$ python -q
>>> import numpy as np
>>> np.set_printoptions(precision=2, suppress=True, linewidth=140, legacy="1.25")
>>> data = np.load("w.npy")
>>> data
array([[ -0.01,   3.25,   5.79,   8.96,   3.01, -12.08,  -2.98],
       [  3.88,   3.96,   4.03,   4.02,  -2.13,  -4.03,  -2.01],
       [  4.15,   4.92,   5.93,   6.97,  -0.91,  -8.23,  -2.89],
       [ -1.94,   0.93,   4.14,   7.02,   4.03,  -9.87,  -2.07],
       [  0.11,   2.11,   3.97,   6.03,   1.97,  -8.  ,  -1.99],
       [  2.06,   3.1 ,   3.91,   4.95,   0.23,  -5.95,  -2.16],
       [  2.07,   2.3 ,   2.01,   2.03,  -0.99,  -1.9 ,  -1.09]])
>>> q, r_ = np.linalg.qr(data)
>>> print(np.round(q.T @ q, 2) + 0)
[[1. 0. 0. 0. 0. 0. 0.]
 [0. 1. 0. 0. 0. 0. 0.]
 [0. 0. 1. 0. 0. 0. 0.]
 [0. 0. 0. 1. 0. 0. 0.]
 [0. 0. 0. 0. 1. 0. 0.]
 [0. 0. 0. 0. 0. 1. 0.]
 [0. 0. 0. 0. 0. 0. 1.]]
>>> np.abs(np.diag(r_))
array([6.68, 4.96, 0.93, 0.26, 0.35, 0.12, 0.11])
>>> np.allclose(r_.T @ r_, data.T @ data)
True
>>> q.shape, r_.shape
((7, 7), (7, 7))
>>> A2 = np.linalg.inv(data)
>>> round(np.linalg.cond(data), 2)
933.49
>>> np.round(np.linalg.det(data) * np.linalg.det(A2), 2)
1.0
>>> np.round(data @ A2, 2) + 0
array([[1., 0., 0., 0., 0., 0., 0.],
       [0., 1., 0., 0., 0., 0., 0.],
       [0., 0., 1., 0., 0., 0., 0.],
       [0., 0., 0., 1., 0., 0., 0.],
       [0., 0., 0., 0., 1., 0., 0.],
       [0., 0., 0., 0., 0., 1., 0.],
       [0., 0., 0., 0., 0., 0., 1.]])
>>> np.allclose(A2, data.T)
False
>>> def softmax(z):
...     e = np.exp(z - z.max(axis=-1, keepdims=True))
...     return e / e.sum(axis=-1, keepdims=True)
... 
>>> np.round(softmax(data[4] + 2), 2) + 0
array([0.  , 0.02, 0.11, 0.86, 0.01, 0.  , 0.  ])
>>> scores = data @ data.T / np.sqrt(7)
>>> softmax(scores).round(6).argmax(axis=1)
array([0, 2, 0, 0, 0, 0, 2])
>>> np.round(softmax(scores), 2) + 0
array([[1.  , 0.  , 0.  , 0.  , 0.  , 0.  , 0.  ],
       [0.05, 0.  , 0.95, 0.  , 0.  , 0.  , 0.  ],
       [1.  , 0.  , 0.  , 0.  , 0.  , 0.  , 0.  ],
       [1.  , 0.  , 0.  , 0.  , 0.  , 0.  , 0.  ],
       [1.  , 0.  , 0.  , 0.  , 0.  , 0.  , 0.  ],
       [1.  , 0.  , 0.  , 0.  , 0.  , 0.  , 0.  ],
       [0.12, 0.  , 0.87, 0.  , 0.  , 0.  , 0.  ]])
>>> print(np.round(softmax(scores + np.triu(np.full(scores.shape, -np.inf), 1)), 2) + 0)
[[1.   0.   0.   0.   0.   0.   0.  ]
 [1.   0.   0.   0.   0.   0.   0.  ]
 [1.   0.   0.   0.   0.   0.   0.  ]
 [1.   0.   0.   0.   0.   0.   0.  ]
 [1.   0.   0.   0.   0.   0.   0.  ]
 [1.   0.   0.   0.   0.   0.   0.  ]
 [0.12 0.   0.87 0.   0.   0.   0.  ]]
>>> f = np.array([-1, 1, -1, 0, 2, 1, -1])
>>> A2 = data + np.outer(f, np.eye(7)[4])
>>> np.linalg.matrix_rank(np.linalg.inv(A2) - np.linalg.inv(data), tol=1e-8)
1
>>> E = np.load("data.npy")
>>> print(E)
[[ 1  0  0]
 [ 2 -2  0]
 [-1 -2 -1]]
>>> vec = np.array([3, 3, -1])
>>> print(E * vec)
[[ 3  0  0]
 [ 6 -6  0]
 [-3 -6  1]]
>>> E @ np.eye(3)[2]
array([ 0.,  0., -1.])
>>> np.linalg.norm(E @ vec) <= np.linalg.norm(E, 2) * np.linalg.norm(vec) + 1e-9
True
>>> vec = np.array([0, 2, 0])
>>> rhs = E @ vec
>>> rhs
array([ 0, -4, -4])
>>> np.linalg.solve(E.T, E[2])
array([ 0., -0.,  1.])
>>> np.round(np.linalg.solve(E, 2 * rhs), 2) + 0
array([0., 4., 0.])
